In [1]: import numpy as np

In [2]: import numpy.linalg as la

In [3]: np.set_printoptions(suppress=True, linewidth=120)

In [4]: rd = lambda a: np.round(a, 2) + 0

In [5]: rng = np.random.default_rng(854)

In [6]: idx = rng.integers(0, 3, 7)

In [7]: arr = (idx[:, None] == idx) * -2 + np.eye(7)

In [8]: arr
Out[8]: 
array([[-1.,  0., -2.,  0.,  0., -2.,  0.],
       [ 0., -1.,  0., -2., -2.,  0., -2.],
       [-2.,  0., -1.,  0.,  0., -2.,  0.],
       [ 0., -2.,  0., -1., -2.,  0., -2.],
       [ 0., -2.,  0., -2., -1.,  0., -2.],
       [-2.,  0., -2.,  0.,  0., -1.,  0.],
       [ 0., -2.,  0., -2., -2.,  0., -1.]])

In [9]: [round(float(la.det(arr[:i, :i])), 2) + 0 for i in range(1, 8)]
Out[9]: [-1.0, 1.0, 3.0, 9.0, 15.0, 25.0, 35.0]

In [10]: np.all(la.eigvalsh(arr) > 0)
Out[10]: np.False_

In [11]: t3 = np.stack([arr, -3 * arr, arr[::-1]])

In [12]: t3.shape
Out[12]: (3, 7, 7)

In [13]: print(la.matrix_rank(t3.reshape(3, -1)))
2

In [14]: (t3 @ arr.T).shape
Out[14]: (3, 7, 7)

In [15]: rd(la.norm(t3, axis=(1, 2)))
Out[15]: array([ 8.89, 26.66,  8.89])

In [16]: U, sigma, Vh = la.svd(arr, full_matrices=False)

In [17]: rd(np.sqrt((sigma ** 2).sum())), rd(la.norm(arr))
Out[17]: (np.float64(8.89), np.float64(8.89))

In [18]: rd(U.T @ U)
Out[18]: 
array([[1., 0., 0., 0., 0., 0., 0.],
       [0., 1., 0., 0., 0., 0., 0.],
       [0., 0., 1., 0., 0., 0., 0.],
       [0., 0., 0., 1., 0., 0., 0.],
       [0., 0., 0., 0., 1., 0., 0.],
       [0., 0., 0., 0., 0., 1., 0.],
       [0., 0., 0., 0., 0., 0., 1.]])

In [19]: rd(np.abs(Vh[0]))
Out[19]: array([0. , 0.5, 0. , 0.5, 0.5, 0. , 0.5])

In [20]: w, evecs = la.eigh(arr)

In [21]: print(rd(evecs @ np.diag(w) @ evecs.T))
[[-1.  0. -2.  0.  0. -2.  0.]
 [ 0. -1.  0. -2. -2.  0. -2.]
 [-2.  0. -1.  0.  0. -2.  0.]
 [ 0. -2.  0. -1. -2.  0. -2.]
 [ 0. -2.  0. -2. -1.  0. -2.]
 [-2.  0. -2.  0.  0. -1.  0.]
 [ 0. -2.  0. -2. -2.  0. -1.]]

In [22]: print(rd(evecs.T @ evecs))
[[1. 0. 0. 0. 0. 0. 0.]
 [0. 1. 0. 0. 0. 0. 0.]
 [0. 0. 1. 0. 0. 0. 0.]
 [0. 0. 0. 1. 0. 0. 0.]
 [0. 0. 0. 0. 1. 0. 0.]
 [0. 0. 0. 0. 0. 1. 0.]
 [0. 0. 0. 0. 0. 0. 1.]]

In [23]: rd(la.svd(arr, compute_uv=False))
Out[23]: array([7., 5., 1., 1., 1., 1., 1.])

In [24]: np.unique(w.round(6) + 0, return_counts=True)[1]
Out[24]: array([1, 1, 5])

In [25]: x0 = np.array([0, 0, 2, 2, 0, 0, 1])

In [26]: h1 = np.maximum(arr @ x0, 0)

In [27]: arr.T @ h1
Out[27]: array([0., 0., 0., 0., 0., 0., 0.])

In [28]: np.maximum(arr @ (3 * x0), 0)
Out[28]: array([0., 0., 0., 0., 0., 0., 0.])

In [29]: h1
Out[29]: array([0., 0., 0., 0., 0., 0., 0.])

In [30]: mat = np.load("w.npy")

In [31]: mat
Out[31]: 
array([[-7.9,  2. , -1. ],
       [ 7. , -5.9, -5. ],
       [-8. ,  2. , -0.9]])

In [32]: O, evecs = la.qr(mat[:, :1])[0], la.qr(mat[:, 1:])[0]

In [33]: sigma = la.svd(O.T @ evecs, compute_uv=False)

In [34]: (sigma > 0.9).sum()
Out[34]: np.int64(1)

In [35]: rd(np.degrees(np.arccos(sigma.clip(0, 1))))
Out[35]: array([0.95])

In [36]: print(rd(la.norm(O @ O.T - evecs @ evecs.T, 2)))
1.0

In [37]: U, sigma, Vh = la.svd(mat)

In [38]: np.argmax(sigma[:-1] / (sigma[1:] + 1e-6)) + 1
Out[38]: np.int64(2)

In [39]: rd(sigma)
Out[39]: array([14.57,  5.73,  0.06])

In [40]: B = U[:, :2] @ np.diag(sigma[:2]) @ Vh[:2]

In [41]: print(rd(B))
[[-7.91  1.97 -0.98]
 [ 7.   -5.9  -5.  ]
 [-7.99  2.03 -0.92]]

In [42]: print(rd(la.norm(mat - B, 2)), rd(sigma[2]))
0.06 0.06

In [43]: rd(la.norm(mat - B) / la.norm(mat))
Out[43]: np.float64(0.0)

In [44]: rd(la.det(mat))
Out[44]: np.float64(4.85)

In [45]: rd(np.trace(mat))
Out[45]: np.float64(-14.7)

In [46]: np.allclose(mat @ mat.T, mat.T @ mat)
Out[46]: False

In [47]: np.allclose(mat, mat.T)
Out[47]: False

In [48]: print((mat + mat.T) / 2)
[[-7.9  4.5 -4.5]
 [ 4.5 -5.9 -1.5]
 [-4.5 -1.5 -0.9]]

In [49]: gram = mat.T @ mat

In [50]: (mat @ mat.T).shape
Out[50]: (3, 3)

In [51]: rd(la.eigvalsh(gram)[::-1])
Out[51]: array([212.24,  32.79,   0.  ])

In [52]: rd(gram)
Out[52]: 
array([[175.41, -73.1 , -19.9 ],
       [-73.1 ,  42.81,  25.7 ],
       [-19.9 ,  25.7 ,  26.81]])

In [53]: np.diag(gram)
Out[53]: array([175.41,  42.81,  26.81])

In [54]: K = np.loadtxt("block4.csv", delimiter=",")

In [55]: K
Out[55]: 
array([[ -1.86,  13.09,   5.21, -13.64],
       [-13.23,  17.84, -10.69,   4.61],
       [-23.11,  19.19,   7.88,  30.55],
       [ -1.69,  -4.56, -15.84, -25.75],
       [-31.91, -10.1 ,   4.16,  29.46],
       [ 21.22, -14.9 , -25.26,   7.56],
       [ -9.63,  12.98,   1.59, -24.05],
       [  9.83,   5.22,  10.13, -11.53],
       [-16.75,   7.37,  27.52,  26.34],
       [-16.53,  -1.77,   8.24,  15.51],
       [-20.18,  -0.4 ,  39.78, -25.53],
       [ 28.2 ,  -1.11,  -6.16,  14.82],
       [-21.01,  -4.02, -29.95, -16.84],
       [ 28.13, -20.67,  -3.59, -15.05],
       [  3.83,  16.36,  18.16, -14.4 ],
       [  6.24,  -5.26,  19.9 , -13.97],
       [  5.57, -34.91, -25.77, -17.75],
       [  9.9 , -45.73,  19.72,  -6.65],
       [ 55.47,   8.12, -27.89,  12.61],
       [-15.47,   3.25,   5.1 ,  -6.59],
       [ 35.71, -19.6 ,  -7.86,  21.09],
       [ -2.85,   4.52, -11.11, -24.3 ],
       [-22.38, -18.83,  -3.25,   9.17],
       [ -2.32,   3.7 , -11.59,  -3.7 ],
       [ 14.75,   0.8 ,  -9.24, -11.87],
       [ -5.22,   5.24, -10.85,   0.72],
       [ 12.79,  -5.96,  -2.23,  -0.5 ],
       [ 16.  ,   2.15,  18.23,  12.53],
       [ 12.31, -11.2 , -17.93,  40.35],
       [-21.83,  15.75,   2.8 ,  25.69]])

In [56]: P = K @ la.solve(K.T @ K, K.T)

In [57]: rd(la.eigvalsh(P))
Out[57]: 
array([0., 0., 0., 0., 0., 0., 0., 0., 0., 0., 0., 0., 0., 0., 0., 0., 0., 0., 0., 0., 0., 0., 0., 0., 0., 0., 1., 1.,
       1., 1.])

In [58]: print(rd(P @ K[:, 3]))
[-13.64   4.61  30.55 -25.75  29.46   7.56 -24.05 -11.53  26.34  15.51 -25.53  14.82 -16.84 -15.05 -14.4  -13.97 -17.75
  -6.65  12.61  -6.59  21.09 -24.3    9.17  -3.7  -11.87   0.72  -0.5   12.53  40.35  25.69]

In [59]: F = np.array([[1, -1, 1, -1], [1, 0, 0, 0], [1, 1, 1, 1], [1, 2, 4, 8]])

In [60]: # row 3 is much longer than the rest

In [61]: idx = rng.permutation(4)

In [62]: B = F[:, idx] * rng.choice([-1, 1], 4)

In [63]: B
Out[63]: 
array([[ 1, -1,  1,  1],
       [ 0,  0,  0,  1],
       [-1, -1, -1,  1],
       [-8, -4, -2,  1]])

In [64]: U, _, Vh = la.svd(F.T @ B)

In [65]: print(idx)
[3 2 1 0]

In [66]: B = np.array([[-5, -5], [6, 2], [-7, -6], [-9, 1]])

In [67]: print(np.einsum("ij,ij->i", F, F))
[ 4  1  4 85]

In [68]: print(np.einsum("ik,kj->ji", F, B))
[[ -9  -5 -15 -93]
 [-14  -5  -8 -17]]

In [69]: B.T @ F.T
Out[69]: 
array([[ -9,  -5, -15, -93],
       [-14,  -5,  -8, -17]])

In [70]: print(la.matrix_power(F, 2))
[[ 0 -2 -2 -8]
 [ 1 -1  1 -1]
 [ 4  2  6  8]
 [15 19 37 67]]

In [71]: print(rd(la.det(F)))
12.0

In [72]: np.allclose(F, F.T)
Out[72]: False

In [73]: (F - F.T) / 2
Out[73]: 
array([[ 0. , -1. ,  0. , -1. ],
       [ 1. ,  0. , -0.5, -1. ],
       [ 0. ,  0.5,  0. , -1.5],
       [ 1. ,  1. ,  1.5,  0. ]])

In [74]: (F + F.T) / 2
Out[74]: 
array([[1. , 0. , 1. , 0. ],
       [0. , 0. , 0.5, 1. ],
       [1. , 0.5, 1. , 2.5],
       [0. , 1. , 2.5, 8. ]])

In [75]: np.trace(F)
Out[75]: np.int64(10)

In [76]: rd(np.abs(la.eigvals(F)).max())
Out[76]: np.float64(8.33)
